$ python3 -q
>>> import numpy as np
>>> from numpy import linalg as LA
>>> np.set_printoptions(precision=2, suppress=True, linewidth=120, legacy="1.25")
>>> def rnd(a):
...     return np.round(a, 2) + 0
... 
>>> K = np.load("sample16.npy")
>>> K
array([[ 1.53,  2.47,  5.1 ],
       [ 1.99,  2.87,  3.91],
       [ 1.45,  1.49, -3.65],
       [ 2.01,  2.3 , -1.98],
       [ 1.93,  2.23, -1.91],
       [ 1.49,  2.35,  5.06],
       [ 2.45,  3.33,  2.72],
       [ 1.56,  2.37,  5.16],
       [ 1.51,  2.08,  2.17],
       [ 2.55,  3.4 ,  2.69]])
>>> D = LA.norm(K[:, None] - K[None], axis=-1)
>>> D.shape
(10, 10)
>>> D.mean(axis=1).argmax()
2
>>> np.unravel_index(D.round(6).argmax(), D.shape)
(2, 7)
>>> np.flatnonzero(D[3] < D.mean() / 2)
array([3, 4])
>>> rnd(D[:5, :5])
array([[0.  , 1.34, 8.81, 7.1 , 7.03],
       [1.34, 0.  , 7.7 , 5.92, 5.86],
       [8.81, 7.7 , 0.  , 1.94, 1.95],
       [7.1 , 5.92, 1.94, 0.  , 0.13],
       [7.03, 5.86, 1.95, 0.13, 0.  ]])
>>> (D + 1e9 * np.eye(10)).round(6).argmin(axis=1)
array([7, 0, 3, 4, 3, 7, 9, 0, 6, 6])
>>> U, sigma, VT = LA.svd(K)
>>> np.argmax(sigma[:-1] / (sigma[1:] + 1e-6)) + 1
2
>>> rnd(sigma)
array([13.61,  7.  ,  0.07])
>>> Y = U[:, :2] @ np.diag(sigma[:2]) @ VT[:2]
>>> LA.matrix_rank(Y)
2
>>> rnd(np.abs(K - Y).max())
0.04
>>> M = np.array([[5, 0, 0], [0, -1, 0], [0, 0, 4]])
>>> Y = M[0, 0] * M[1:] - np.outer(M[1:, 0], M[0])
>>> Y
array([[ 0, -5,  0],
       [ 0,  0, 20]])
>>> LA.matrix_rank(Y), LA.matrix_rank(M)
(2, 3)
>>> rnd(LA.norm(Y, axis=0))
array([ 0.,  5., 20.])
>>> rnd(LA.norm(Y, 2))
20.0
>>> rnd(LA.norm(Y, axis=1))
array([ 5., 20.])
>>> rnd(LA.norm(Y[0] - Y[1]))
20.62
>>> Y = np.array([[1, 5], [1, 5], [1, 4]])
>>> LA.matrix_rank(K @ Y)
2
>>> rnd(np.einsum("ij,ij->i", K, K))
array([34.45, 27.49, 17.65, 13.25, 12.35, 33.35, 24.49, 34.68, 11.32, 25.3 ])
>>> Y = M ** -1
Traceback (most recent call last):
  File "<python-input-30>", line 1, in <module>
    Y = M ** -1
        ~~^^~~~
ValueError: Integers to negative integer powers are not allowed.
>>> Y = LA.inv(M)
>>> Y
array([[ 0.2 ,  0.  ,  0.  ],
       [-0.  , -1.  , -0.  ],
       [ 0.  ,  0.  ,  0.25]])
>>> (np.abs(Y) > 1e-9).astype(int)
array([[1, 0, 0],
       [0, 1, 0],
       [0, 0, 1]])
>>> rnd(LA.det(M) * LA.det(Y))
1.0
>>> rnd(LA.det(M) * Y)
array([[-4.,  0.,  0.],
       [ 0., 20.,  0.],
       [ 0.,  0., -5.]])
>>> np.allclose(Y, M.T)
False
>>> M @ Y
array([[1., 0., 0.],
       [0., 1., 0.],
       [0., 0., 1.]])
>>> U, sigma, VT = LA.svd(M, full_matrices=False)
>>> sigma
array([5., 4., 1.])
>>> rnd(np.sqrt((sigma ** 2).sum())), rnd(LA.norm(M))
(6.48, 6.48)
>>> np.abs(U[:, 0]).round(6).argmax()
0
>>> np.allclose(U * sigma @ VT, M)
True
>>> np.abs(VT[0])
array([1., 0., 0.])
>>> VT @ VT.T
array([[1., 0., 0.],
       [0., 1., 0.],
       [0., 0., 1.]])
>>> sigma / sigma[0]
array([1. , 0.8, 0.2])
>>> U.T @ M @ VT.T
array([[5., 0., 0.],
       [0., 4., 0.],
       [0., 0., 1.]])
>>> rnd(np.cumsum(sigma ** 2) / np.sum(sigma ** 2))
array([0.6 , 0.98, 1.  ])
>>> feats = np.load("out12.npy")
>>> feats
array([[ 1.49, -0.76, -0.53, -0.32, -0.03,  0.58, -0.31,  0.2 , -0.2 ,  1.03],
       [-0.76,  2.21,  0.17,  0.13, -0.35,  0.03,  0.71, -0.05,  0.05,  0.  ],
       [-0.53,  0.17,  1.23, -0.46,  1.72, -0.81, -0.65,  0.25, -0.73,  1.16],
       [-0.32,  0.13, -0.46,  0.51, -0.23,  0.95, -0.81,  0.55, -0.47,  0.08],
       [-0.03, -0.35,  1.72, -0.23, -0.15,  0.68,  0.54,  0.42,  0.43,  0.85],
       [ 0.58,  0.03, -0.81,  0.95,  0.68,  0.23,  1.49,  0.14, -0.42,  1.05],
       [-0.31,  0.71, -0.65, -0.81,  0.54,  1.49,  0.6 , -0.11, -0.62,  0.54],
       [ 0.2 , -0.05,  0.25,  0.55,  0.42,  0.14, -0.11,  1.91, -0.74, -1.28],
       [-0.2 ,  0.05, -0.73, -0.47,  0.43, -0.42, -0.62, -0.74,  1.26,  0.32],
       [ 1.03,  0.  ,  1.16,  0.08,  0.85,  1.05,  0.54, -1.28,  0.32, -1.28]])
>>> O, evecs = LA.qr(feats[:, :5])[0], LA.qr(feats[:, 5:])[0]
>>> sigma = LA.svd(O.T @ evecs, compute_uv=False)
>>> (sigma > 0.9).sum()
0
>>> arr = np.array([[4, 3, 3, 8, 5],
...     [9, 6, 3, 2, 2],
...     [1, 2, 7, 3, 9],
...     [7, 9, 4, 0, 9],
...     [5, 4, 1, 1, 3],
...     [3, 6, 6, 9, 7],
...     [5, 8, 1, 0, 6]])
>>> arr[:, 2] = 2 * arr[:, 4]
>>> arr
array([[ 4,  3, 10,  8,  5],
       [ 9,  6,  4,  2,  2],
       [ 1,  2, 18,  3,  9],
       [ 7,  9, 18,  0,  9],
       [ 5,  4,  6,  1,  3],
       [ 3,  6, 14,  9,  7],
       [ 5,  8, 12,  0,  6]])
>>> blk = np.stack([arr, -3 * arr, arr[::-1]])
>>> (blk @ arr.T).shape
(3, 7, 7)
>>> U, sigma, VT = LA.svd(arr)
>>> rnd(sigma)
array([42.53, 11.46,  9.29,  3.05,  0.  ])
>>> Y = U[:, :4] @ np.diag(sigma[:4]) @ VT[:4]
>>> rnd(LA.norm(arr - Y, 2)), rnd(sigma[4])
(0.0, 0.0)
>>> LA.matrix_rank(arr, rtol=0.05)
4
>>> rnd(np.abs(arr - Y).max())
0.0
>>> rnd(Y)
array([[ 4.,  3., 10.,  8.,  5.],
       [ 9.,  6.,  4.,  2.,  2.],
       [ 1.,  2., 18.,  3.,  9.],
       [ 7.,  9., 18.,  0.,  9.],
       [ 5.,  4.,  6.,  1.,  3.],
       [ 3.,  6., 14.,  9.,  7.],
       [ 5.,  8., 12.,  0.,  6.]])
>>> U, sigma, VT = LA.svd(arr)
>>> evecs = VT[:(sigma > 1e-8).sum()]
>>> rng = np.random.default_rng(365)
>>> x = arr[6] + -1 * arr[5] + rng.integers(2) * np.eye(5)[1]
>>> x
array([ 2.,  2., -2., -9., -1.])
>>> LA.matrix_rank(np.vstack([arr, x]))
4
>>> rnd(LA.norm(x - evecs.T @ evecs @ x))
0.0
>>> rnd(evecs.T @ evecs)
array([[1. , 0. , 0. , 0. , 0. ],
       [0. , 1. , 0. , 0. , 0. ],
       [0. , 0. , 0.8, 0. , 0.4],
       [0. , 0. , 0. , 1. , 0. ],
       [0. , 0. , 0.4, 0. , 0.2]])
>>> rank = LA.matrix_rank(arr)
>>> rank
4
>>> ns = LA.svd(arr)[2][rank:].T
>>> np.allclose(arr @ ns, 0)
True
>>> [int(LA.matrix_rank(arr[:i])) for i in range(1, len(arr) + 1)]
[1, 2, 3, 4, 4, 4, 4]
>>> LA.matrix_rank(arr.T @ arr), LA.matrix_rank(arr @ arr.T)
(4, 4)
>>> u, v = arr[2], arr[5]
>>> u @ v
357
>>> u @ u
419
>>> p = (u @ v) / (u @ u) * u
>>> np.outer(u, v)
array([[  3,   6,  14,   9,   7],
       [  6,  12,  28,  18,  14],
       [ 54, 108, 252, 162, 126],
       [  9,  18,  42,  27,  21],
       [ 27,  54, 126,  81,  63]])
>>> rnd(v - p)
array([ 2.15,  4.3 , -1.34,  6.44, -0.67])
>>> mat = np.load("x.npy")
>>> mat
array([[ -9.29,   5.69,   0.96],
       [ -1.58,   8.29,   5.25],
       [ -4.78,   7.3 ,   3.53],
       [-19.97,  14.83,   3.89],
       [  4.37,   4.98,   4.86],
       [ -5.83,   8.93,   4.32],
       [  6.47,   2.44,   3.76],
       [ 24.44, -15.55,  -2.99],
       [  7.07,  -1.93,   0.91],
       [ -4.33,  -3.19,  -3.63],
       [ -3.98,  -0.17,  -1.41],
       [  0.19,  -2.71,  -1.84],
       [ 19.79, -10.8 ,  -1.18],
       [-16.11,   7.75,   0.2 ],
       [  0.16,  -4.03,  -2.78],
       [ 25.07,  -9.21,   1.63],
       [ 10.67,  -1.16,   2.6 ],
       [ -8.45,   4.94,   0.71],
       [  5.89,  -3.36,  -0.47],
       [ 20.9 , -17.6 ,  -5.56],
       [  2.49,  -2.82,  -1.19],
       [ -1.36,   3.27,   1.83],
       [-11.02,   2.42,  -1.87],
       [  5.19,   5.64,   5.58],
       [  3.11,  -3.34,  -1.35],
       [  5.26,  -0.91,   1.04],
       [  6.21,   2.75,   3.9 ],
       [ -6.72,   1.27,  -1.29],
       [ -0.43,   2.97,   1.91],
       [ -7.99,   8.74,   3.5 ],
       [ 26.15,  -8.75,   2.29],
       [  3.93,  -5.41,  -2.52]])
>>> Xs = K - K.mean(axis=0)
>>> evecs = LA.svd(Xs)[2][:2]
>>> Y = Xs - Xs @ evecs.T @ evecs
>>> rnd(Y.std(axis=0))
array([0.02, 0.01, 0.  ])
>>> rnd((Xs @ evecs.T).std(axis=0))
array([3.12, 0.61])
>>> rnd(LA.norm(Y) / LA.norm(Xs))
0.01
>>> rnd(np.cov(Xs @ evecs.T, rowvar=False))
array([[10.82,  0.  ],
       [ 0.  ,  0.41]])
>>> LA.norm(Y, axis=1).round(6).argmax()
7
>>> Y = np.array([[1, 2, 0], [1, 2, 0], [2, 0, 2]])
>>> Z = np.array([[-1, 2], [2, 2]])
>>> F = np.block([[Y, np.zeros((3, 2))], [np.zeros((2, 3)), Z]])
>>> F
array([[ 1.,  2.,  0.,  0.,  0.],
       [ 1.,  2.,  0.,  0.,  0.],
       [ 2.,  0.,  2.,  0.,  0.],
       [ 0.,  0.,  0., -1.,  2.],
       [ 0.,  0.,  0.,  2.,  2.]])
>>> F @ F
array([[3., 6., 0., 0., 0.],
       [3., 6., 0., 0., 0.],
       [6., 4., 4., 0., 0.],
       [0., 0., 0., 5., 2.],
       [0., 0., 0., 2., 8.]])
>>> (LA.matrix_power((F != 0) + (F.T != 0) + np.eye(5), 5) > 0).astype(int)
array([[1, 1, 1, 0, 0],
       [1, 1, 1, 0, 0],
       [1, 1, 1, 0, 0],
       [0, 0, 0, 1, 1],
       [0, 0, 0, 1, 1]])
>>> rnd(np.sort(LA.eigvals(F).real))
array([-2.,  0.,  2.,  3.,  3.])
>>> U, sigma, VT = LA.svd(F)
>>> np.argmax(sigma[:-1] / (sigma[1:] + 1e-6)) + 1
4
>>> Y = U[:, :4] @ np.diag(sigma[:4]) @ VT[:4]
>>> rnd(np.abs(F - Y).max())
0.0
>>> LA.matrix_rank(F, rtol=0.05)
4
>>> rnd(Y)
array([[ 1.,  2.,  0.,  0.,  0.],
       [ 1.,  2.,  0.,  0.,  0.],
       [ 2.,  0.,  2.,  0.,  0.],
       [ 0.,  0.,  0., -1.,  2.],
       [ 0.,  0.,  0.,  2.,  2.]])
>>> rnd(LA.norm(F - Y, 2)), rnd(sigma[4])
(0.0, 0.0)
>>> LA.cond(F) > 100
True
>>> np.argsort(-LA.norm(F, axis=0).round(6), kind="stable")[:3]
array([1, 4, 0])
>>> LA.matrix_rank(F, rtol=0.1)
4
>>> m1 = np.loadtxt("dump.csv", delimiter=",")
>>> m1
array([[ 0.,  0.,  0.,  0.,  0.,  0.,  0.,  0.,  0.],
       [-2., -2.,  0.,  0.,  0.,  0.,  0.,  0.,  0.],
       [ 0.,  1., -1.,  0.,  0.,  0.,  0.,  0.,  0.],
       [ 1., -1., -1.,  0.,  0.,  0.,  0.,  0.,  0.],
       [ 2.,  1.,  2.,  1.,  0.,  0.,  0.,  0.,  0.],
       [-2.,  1., -1.,  1., -2., -2.,  0.,  0.,  0.],
       [-2.,  2.,  1.,  1.,  1.,  2.,  0.,  0.,  0.],
       [ 0.,  2., -1., -1.,  1., -2., -2.,  1.,  0.],
       [ 2., -2.,  0.,  1., -2., -1., -2.,  2.,  1.]])
>>> # triangular: eigenvalues sit on the diagonal
>>> np.unravel_index(np.abs(m1).argmax(), m1.shape)
(1, 0)
>>> np.abs(m1).max()
2.0
>>> np.count_nonzero(m1)
38
>>> rnd(LA.svd(m1, compute_uv=False))
array([5.69, 4.64, 4.25, 3.26, 2.52, 1.65, 0.58, 0.04, 0.  ])
>>> LA.matrix_rank(m1)
8
